$ python3 -q
>>> import numpy as np
>>> from numpy import linalg as LA
>>> np.set_printoptions(suppress=True, linewidth=100)
>>> m1 = np.minimum.outer(np.arange(1, 9), np.arange(1, 9)) * 4
>>> m1
array([[ 4,  4,  4,  4,  4,  4,  4,  4],
       [ 4,  8,  8,  8,  8,  8,  8,  8],
       [ 4,  8, 12, 12, 12, 12, 12, 12],
       [ 4,  8, 12, 16, 16, 16, 16, 16],
       [ 4,  8, 12, 16, 20, 20, 20, 20],
       [ 4,  8, 12, 16, 20, 24, 24, 24],
       [ 4,  8, 12, 16, 20, 24, 28, 28],
       [ 4,  8, 12, 16, 20, 24, 28, 32]])
>>> # symmetric
>>> x = np.ones(8)
>>> for _ in range(5):
...     x = m1 @ x
...     x /= LA.norm(x)
...     print(round(x @ m1 @ x, 3))
... 
117.31
117.459
117.461
117.461
117.461
>>> x.round(3)
array([0.089, 0.175, 0.255, 0.327, 0.387, 0.434, 0.467, 0.483])
>>> data = np.loadtxt("data.csv", delimiter=",")
>>> data.round(3)
array([[-0.52 , -1.294,  1.987, -0.647,  0.398,  0.233,  1.306, -0.829, -0.288],
       [ 1.069,  1.377, -1.799,  0.688, -0.439, -0.272, -0.959,  0.832, -0.609],
       [-0.93 ,  0.424, -1.323,  0.212, -0.098, -0.023, -1.346,  0.378,  2.048],
       [ 1.668,  0.85 , -0.495,  0.425, -0.3  , -0.217,  0.249,  0.416, -2.167],
       [ 0.601,  1.317, -1.978,  0.658, -0.407, -0.24 , -1.268,  0.836,  0.165],
       [-1.644, -0.658,  0.166, -0.329,  0.243,  0.185, -0.489, -0.287,  2.305],
       [ 0.745,  1.349, -1.947,  0.674, -0.421, -0.252, -1.192,  0.844, -0.06 ],
       [-0.025, -1.095,  1.935, -0.548,  0.325,  0.177,  1.451, -0.742, -0.981],
       [ 1.507,  1.234, -1.278,  0.617, -0.409, -0.271, -0.402,  0.693, -1.52 ],
       [ 0.674, -0.646,  1.563, -0.323,  0.172,  0.071,  1.431, -0.504, -1.802],
       [-1.19 , -1.366,  1.707, -0.683,  0.439,  0.277,  0.844, -0.813,  0.833],
       [-0.326,  0.895, -1.793,  0.447, -0.255, -0.128, -1.475,  0.64 ,  1.417],
       [ 1.181, -0.161,  1.009, -0.08 ,  0.013, -0.032,  1.202, -0.224, -2.249],
       [ 1.427,  1.29 , -1.425,  0.645, -0.423, -0.276, -0.543,  0.738, -1.326],
       [ 1.663,  0.933, -0.645,  0.467, -0.325, -0.23 ,  0.134,  0.473, -2.081],
       [-1.546, -1.197,  1.186, -0.598,  0.399,  0.267,  0.318, -0.663,  1.625],
       [ 0.13 , -1.012,  1.883, -0.506,  0.296,  0.156,  1.47 , -0.701, -1.18 ],
       [ 1.65 ,  1.   , -0.773,  0.5  , -0.344, -0.24 ,  0.033,  0.52 , -1.995],
       [ 0.529,  1.297, -1.986,  0.648, -0.399, -0.233, -1.302,  0.83 ,  0.274],
       [ 0.293,  1.215, -1.985,  0.608, -0.368, -0.209, -1.389,  0.797,  0.618]])
>>> M2 = data / np.sqrt((data ** 2).mean(axis=1, keepdims=True))
>>> LA.matrix_rank(M2) == LA.matrix_rank(data)
np.True_
>>> np.round(LA.norm(M2, axis=1), 3)
array([3., 3., 3., 3., 3., 3., 3., 3., 3., 3., 3., 3., 3., 3., 3., 3., 3., 3., 3., 3.])
>>> U, sv, VT = LA.svd(data)
>>> vecs = VT[:(sv > 1e-8).sum()]
>>> rng = np.random.default_rng(456537)
>>> x = data[12] + -2 * data[7] + rng.integers(2) * np.eye(9)[6]
>>> x.round(3)
array([ 1.232,  2.029, -2.862,  1.015, -0.637, -0.385, -1.7  ,  1.26 , -0.287])
>>> LA.matrix_rank(np.vstack([data, x]))
np.int64(2)
>>> np.round(np.diag(vecs.T @ vecs), 3)
array([0.309, 0.211, 0.441, 0.053, 0.021, 0.009, 0.242, 0.079, 0.635])
>>> F = np.array([[1, 9, 4, 9], [9, 8, 3, 1], [6, 6, 0, 4], [2, 6, 0, 9]])
>>> F
array([[1, 9, 4, 9],
       [9, 8, 3, 1],
       [6, 6, 0, 4],
       [2, 6, 0, 9]])
>>> G = np.cov(data, rowvar=False)
>>> np.round(np.median(data, axis=0), 3)
array([ 0.565,  0.873, -0.709,  0.436, -0.278, -0.168, -0.184,  0.444, -0.448])
>>> print(np.round(LA.eigvalsh(G)[::-1], 3) + 0)
[5.558 3.406 0.    0.    0.    0.    0.    0.    0.   ]
>>> print(np.argwhere(np.triu(np.abs(np.corrcoef(data.T)) > 0.8, 1)))
[[0 8]
 [1 2]
 [1 3]
 [1 4]
 [1 5]
 [1 7]
 [2 3]
 [2 4]
 [2 5]
 [2 6]
 [2 7]
 [3 4]
 [3 5]
 [3 7]
 [4 5]
 [4 7]
 [5 7]
 [6 7]]
>>> np.round(np.polyfit(data[:, 6], data[:, 7], 1), 3)
array([-0.518,  0.112])
>>> print(np.round(data.std(axis=0), 3))
[1.054 1.044 1.516 0.522 0.33  0.204 1.059 0.647 1.434]
>>> U, sv, VT = LA.svd(F)
>>> np.argmax(sv[:-1] / (sv[1:] + 1e-6)) + 1
np.int64(3)
>>> M2 = U[:, :3] @ np.diag(sv[:3]) @ VT[:3]
>>> print(LA.matrix_rank(F, rtol=0.05))
3
>>> round(LA.norm(F - M2) / LA.norm(F), 3)
np.float64(0.012)
>>> LA.matrix_rank(M2)
np.int64(3)
>>> M2 = np.array([[0, 3], [3, -1]])
>>> C = np.kron(M2, F)
>>> round(float(LA.norm(C, 2)), 3), round(LA.norm(M2, 2) * LA.norm(F, 2), 3)
(74.459, np.float64(74.459))
>>> C.shape
(8, 8)
>>> np.trace(F)
np.int64(18)
>>> np.allclose(F @ F.T, F.T @ F)
False
>>> F @ F
array([[124, 159,  31, 115],
       [101, 169,  60, 110],
       [ 68, 126,  42,  96],
       [ 74, 120,  26, 105]])
>>> round(float(LA.det(F)), 3)
208.0
>>> np.allclose(F, F.T)
False
>>> r0, r1 = F[3], F[1]
>>> r0 @ r0
np.int64(121)
>>> pr = (r0 @ r1) / (r0 @ r0) * r0
>>> np.round(r1 - pr, 3)
array([ 7.76 ,  4.281,  3.   , -4.579])
>>> print(np.outer(r0, r1))
[[18 16  6  2]
 [54 48 18  6]
 [ 0  0  0  0]
 [81 72 27  9]]
>>> np.round((r1 - pr) @ r0, 3)
np.float64(-0.0)
>>> mat = np.load("dump.npy")
>>> print(mat.round(3))
[[ 0.003 -0.007  0.039 -0.012  0.007  0.013  0.031]
 [-0.007  0.045 -0.14   0.105 -0.081  0.075 -0.002]
 [ 0.039 -0.14   0.606 -0.295  0.207 -0.005  0.296]
 [-0.012  0.105 -0.295  0.25  -0.198  0.218  0.051]
 [ 0.007 -0.081  0.207 -0.198  0.16  -0.199 -0.076]
 [ 0.013  0.075 -0.005  0.218 -0.199  0.437  0.391]
 [ 0.031 -0.002  0.296  0.051 -0.076  0.391  0.499]]
>>> # applying it twice changes nothing
>>> evals, vecs = LA.eigh(mat)
>>> np.round(LA.svd(mat, compute_uv=False), 3) + 0
array([1., 1., 0., 0., 0., 0., 0.])
>>> M2 = mat + rng.integers(-2, 3, (7, 2)) @ rng.integers(-2, 3, (2, 7))
>>> M2.round(3)
array([[ 2.003, -0.007, -2.961, -2.012, -3.993, -0.987, -0.969],
       [ 0.993,  0.045, -3.14 , -3.895, -2.081, -4.925, -2.002],
       [ 2.039, -0.14 , -3.394, -4.295, -3.793, -4.005, -1.704],
       [ 0.988,  0.105, -2.295, -1.75 , -2.198, -1.782, -0.949],
       [ 3.007, -0.081, -4.793, -4.198, -5.84 , -3.199, -2.076],
       [-2.987,  0.075,  3.995,  2.218,  5.801,  0.437,  1.391],
       [ 1.031, -0.002, -0.704,  0.051, -2.076,  1.391,  0.499]])
>>> print(np.abs(M2 - mat).sum(axis=1))
[13. 17. 20. 10. 23. 16.  5.]
>>> np.round(LA.svd(M2 - mat, compute_uv=False), 3) + 0
array([17.919,  5.909,  0.   ,  0.   ,  0.   ,  0.   ,  0.   ])
>>> np.round(M2 - mat, 3)
array([[ 2.,  0., -3., -2., -4., -1., -1.],
       [ 1.,  0., -3., -4., -2., -5., -2.],
       [ 2.,  0., -4., -4., -4., -4., -2.],
       [ 1.,  0., -2., -2., -2., -2., -1.],
       [ 3.,  0., -5., -4., -6., -3., -2.],
       [-3.,  0.,  4.,  2.,  6.,  0.,  1.],
       [ 1.,  0., -1.,  0., -2.,  1.,  0.]])
>>> print(LA.matrix_rank(M2 - mat, tol=1e-8))
2
>>> U, sv, VT = LA.svd(mat)
>>> vecs = VT[:(sv > 1e-8).sum()]
>>> x = mat[0] + 4 * mat[2] + rng.integers(2) * np.eye(7)[6]
>>> x.round(3)
array([ 0.159, -0.568,  2.463, -1.191,  0.836, -0.007,  2.216])
>>> print(np.round(np.diag(vecs.T @ vecs), 3))
[0.003 0.045 0.606 0.25  0.16  0.437 0.499]
>>> np.round(vecs.T @ vecs, 3)
array([[ 0.003, -0.007,  0.039, -0.012,  0.007,  0.013,  0.031],
       [-0.007,  0.045, -0.14 ,  0.105, -0.081,  0.075, -0.002],
       [ 0.039, -0.14 ,  0.606, -0.295,  0.207, -0.005,  0.296],
       [-0.012,  0.105, -0.295,  0.25 , -0.198,  0.218,  0.051],
       [ 0.007, -0.081,  0.207, -0.198,  0.16 , -0.199, -0.076],
       [ 0.013,  0.075, -0.005,  0.218, -0.199,  0.437,  0.391],
       [ 0.031, -0.002,  0.296,  0.051, -0.076,  0.391,  0.499]])
>>> LA.matrix_rank(np.vstack([mat, x]))
np.int64(3)
>>> feats = np.array([[1, 5, 1, 5], [4, 5, 4, 5], [1, 5, 1, 5], [4, 5, 4, 5]])
>>> LA.matrix_rank(feats, rtol=0.1)
np.int64(2)
>>> M = np.load("w.npy")
>>> M
array([[-2,  2, -1, -2, -2,  3],
       [ 2, -2,  2, -1, -2, -2],
       [-1,  2, -2,  2, -1, -2],
       [-2, -1,  2, -2,  2, -1],
       [-2, -2, -1,  2, -2,  2],
       [ 3, -2, -2, -1,  2, -2]])
>>> evals, vecs = LA.eigh(M)
>>> np.round(evals.sum(), 3), np.trace(M)
(np.float64(-12.0), np.int64(-12))
>>> np.round(vecs @ np.diag(evals) @ vecs.T, 3)
array([[-2.,  2., -1., -2., -2.,  3.],
       [ 2., -2.,  2., -1., -2., -2.],
       [-1.,  2., -2.,  2., -1., -2.],
       [-2., -1.,  2., -2.,  2., -1.],
       [-2., -2., -1.,  2., -2.,  2.],
       [ 3., -2., -2., -1.,  2., -2.]])
>>> np.unique(evals.round(6) + 0, return_counts=True)[1]
array([1, 1, 1, 1, 1, 1])
>>> np.round(LA.eigvalsh(M @ M), 3)
array([ 4.955, 12.315, 12.939, 19.106, 26.516, 54.168])
>>> print((evals > 1e-8).sum(), (evals < -1e-8).sum())
2 4
